% ipython --no-banner

In [1]: import numpy as np

In [2]: from numpy import linalg as LA

In [3]: np.set_printoptions(precision=2, suppress=True, linewidth=160)

In [4]: rnd = lambda a: np.round(a, 2) + 0

In [5]: K = np.diag(20 * np.array([-3, -2, -3])) + np.array([[-4, 2, 3], [1, -4, 2], [4, -5, 2]])

In [6]: K
Out[6]: 
array([[-64,   2,   3],
       [  1, -44,   2],
       [  4,  -5, -58]])

In [7]: vec = np.array([-8, -9, 1])

In [8]: rhs = K @ vec

In [9]: rhs
Out[9]: array([497, 390, -45])

In [10]: rnd(LA.solve(K, K[:, 0]))
Out[10]: array([1., 0., 0.])

In [11]: out = np.array([[-3, 2, 3], [0, 0, -1]])

In [12]: Z = np.kron(out, K)

In [13]: rnd(LA.norm(Z, 2)), rnd(LA.norm(out, 2) * LA.norm(K, 2))
Out[13]: (np.float64(311.71), np.float64(311.71))

In [14]: print(Z.shape)
(6, 9)

In [15]: print(Z)
[[ 192   -6   -9 -128    4    6 -192    6    9]
 [  -3  132   -6    2  -88    4    3 -132    6]
 [ -12   15  174    8  -10 -116   12  -15 -174]
 [   0    0    0    0    0    0   64   -2   -3]
 [   0    0    0    0    0    0   -1   44   -2]
 [   0    0    0    0    0    0   -4    5   58]]

In [16]: LA.matrix_rank(Z)
Out[16]: np.int64(6)

In [17]: w, vecs = LA.eig(K)

In [18]: rnd(np.prod(w))
Out[18]: np.float64(-163323.0)

In [19]: rnd(np.sort(LA.eigvals(K.T)))
Out[19]: array([-65.57, -55.75, -44.67])

In [20]: f = np.array([3, -2])

In [21]: print(np.cross(K[2, :3], K[1, :3]))
[-2562   -66  -171]

In [22]: np.array([np.convolve(row, f, "same") for row in K])
Out[22]: 
array([[-192,  134,    5],
       [   3, -134,   94],
       [  12,  -23, -164]])

In [23]: np.convolve(K[2], f)
Out[23]: array([  12,  -23, -164,  116])

In [24]: f = np.array([1, -2, -1])

In [25]: out = K + np.outer(f, np.eye(3)[1])

In [26]: out
Out[26]: 
array([[-64.,   3.,   3.],
       [  1., -46.,   2.],
       [  4.,  -6., -58.]])

In [27]: LA.matrix_rank(out - K)
Out[27]: np.int64(1)

In [28]: J = np.load("case8.npy")

In [29]: J
Out[29]: 
array([[ 25.32,  29.  ,   1.2 ],
       [ -0.43,  21.03, -12.72],
       [-11.59,   2.08,  -8.69],
       [ 24.9 , -15.56,  14.37],
       [ 18.35, -13.99,   8.62],
       [ -7.63,  -4.59,  -7.46],
       [ -2.01, -10.38,  -1.67],
       [  2.67,   7.37,   4.11],
       [-18.23,  10.95,   6.23],
       [  5.63,   3.22,  20.19],
       [-13.22, -12.03,   2.25],
       [ -5.94,  -3.77,  -1.74],
       [-12.98,  -9.96,   3.82],
       [-11.87,  -0.18, -28.32],
       [ 21.74,  13.39,   1.21],
       [  0.29,   4.37,   3.22],
       [  2.08,  -2.94,  28.92]])

In [30]: out = J / np.sqrt((J ** 2).mean(axis=1, keepdims=True))

In [31]: rnd(LA.norm(out, axis=1))
Out[31]: array([1.73, 1.73, 1.73, 1.73, 1.73, 1.73, 1.73, 1.73, 1.73, 1.73, 1.73, 1.73, 1.73, 1.73, 1.73, 1.73, 1.73])

In [32]: G = np.cov(J, rowvar=False)

In [33]: rnd(G)
Out[33]: 
array([[196.57,  33.25,  65.3 ],
       [ 33.25, 155.31, -32.73],
       [ 65.3 , -32.73, 165.5 ]])

In [34]: rnd(np.corrcoef(J.T))
Out[34]: 
array([[ 1.  ,  0.19,  0.36],
       [ 0.19,  1.  , -0.2 ],
       [ 0.36, -0.2 ,  1.  ]])

In [35]: rnd(LA.eigvalsh(G)[::-1])
Out[35]: array([248.59, 184.95,  83.84])

In [36]: print(rnd(np.polyfit(J[:, 0], J[:, 1], 1)))
[0.17 0.89]

In [37]: np.median(J, axis=0)
Out[37]: array([-0.43, -0.18,  2.25])

In [38]: np.argwhere(np.triu(np.abs(np.corrcoef(J.T)) > 0.8, 1))
Out[38]: array([], shape=(0, 2), dtype=int64)

In [39]: np.abs(J).max()
Out[39]: np.float64(29.0)

In [40]: np.unravel_index(np.abs(J).argmax(), J.shape)
Out[40]: (np.int64(0), np.int64(1))

In [41]: LA.matrix_rank(J)
Out[41]: np.int64(3)

In [42]: D = LA.norm(J[:, None] - J[None], axis=-1)

In [43]: D.mean(axis=1).argmax()
Out[43]: np.int64(0)

In [44]: np.unravel_index(D.round(6).argmax(), D.shape)
Out[44]: (np.int64(13), np.int64(16))

In [45]: (D + 1e9 * np.eye(17)).round(6).argmin(axis=1)
Out[45]: array([14,  7,  5,  4,  3, 11, 11, 15,  2, 16, 12,  5, 10,  2,  0,  7,  9])

In [46]: Ac = J - J.mean(axis=0)

In [47]: left, sv, vt = LA.svd(Ac, full_matrices=False)

In [48]: print(rnd(np.abs(vt[-1])))
[0.53 0.54 0.65]

In [49]: np.abs(left[:, 0]).argmax()
Out[49]: np.int64(13)

In [50]: rnd((sv ** 2).sum() ** 2 / (sv ** 4).sum())
Out[50]: np.float64(2.6)

In [51]: (np.sign(left[:, 0]) == np.sign(left[0, 0])).astype(int)
Out[51]: array([1, 0, 0, 1, 1, 0, 0, 1, 0, 1, 0, 0, 0, 0, 1, 1, 1])

In [52]: rnd(sv)
Out[52]: array([63.07, 54.4 , 36.63])

In [53]: rnd(Ac.mean(axis=0))
Out[53]: array([0., 0., 0.])

In [54]: np.abs(vt[0]).argmax()
Out[54]: np.int64(0)

In [55]: LA.matrix_rank(Ac)
Out[55]: np.int64(3)

In [56]: A = np.array([[-0.8, -3.19, 0.8],
    ...:     [0.8, 3.22, 0.7],
    ...:     [1.7, 6.8, 1.0],
    ...:     [-1.0, -4.0, -0.4],
    ...:     [0.7, 2.8, 0.8],
    ...:     [-0.5, -2.0, 1.5],
    ...:     [0.1, 0.37, -0.4],
    ...:     [0.1, 0.38, -0.3],
    ...:     [-0.5, -2.05, -0.3],
    ...:     [-0.7, -2.8, -0.4],
    ...:     [-0.5, -2.01, -0.7],
    ...:     [-1.8, -7.22, -0.2],
    ...:     [-0.2, -0.8, -0.1],
    ...:     [-0.3, -1.22, -0.9],
    ...:     [0.7, 2.81, 1.1],
    ...:     [0.8, 3.2, 0.0],
    ...:     [0.3, 1.19, 0.0],
    ...:     [0.1, 0.4, -0.4]])

In [57]: out = np.c_[A[:, :2] @ np.array([[1, 0], [5, 1]]), np.array([0, 3, -2, -2, -2, -1, 3, -2, -2, 3, -3, 2, -1, -3, 2, 0, -3, 3])]

In [58]: rnd(out)
Out[58]: 
array([[-16.75,  -3.19,   0.  ],
       [ 16.9 ,   3.22,   3.  ],
       [ 35.7 ,   6.8 ,  -2.  ],
       [-21.  ,  -4.  ,  -2.  ],
       [ 14.7 ,   2.8 ,  -2.  ],
       [-10.5 ,  -2.  ,  -1.  ],
       [  1.95,   0.37,   3.  ],
       [  2.  ,   0.38,  -2.  ],
       [-10.75,  -2.05,  -2.  ],
       [-14.7 ,  -2.8 ,   3.  ],
       [-10.55,  -2.01,  -3.  ],
       [-37.9 ,  -7.22,   2.  ],
       [ -4.2 ,  -0.8 ,  -1.  ],
       [ -6.4 ,  -1.22,  -3.  ],
       [ 14.75,   2.81,   2.  ],
       [ 16.8 ,   3.2 ,   0.  ],
       [  6.25,   1.19,  -3.  ],
       [  2.1 ,   0.4 ,   3.  ]])

In [59]: print(rnd(LA.norm(LA.qr(A)[0].T @ out, axis=0) ** 2 / ((out ** 2).sum(axis=0) + 1e-12)))
[1.   1.   0.11]

In [60]: LA.matrix_rank(out)
Out[60]: np.int64(3)
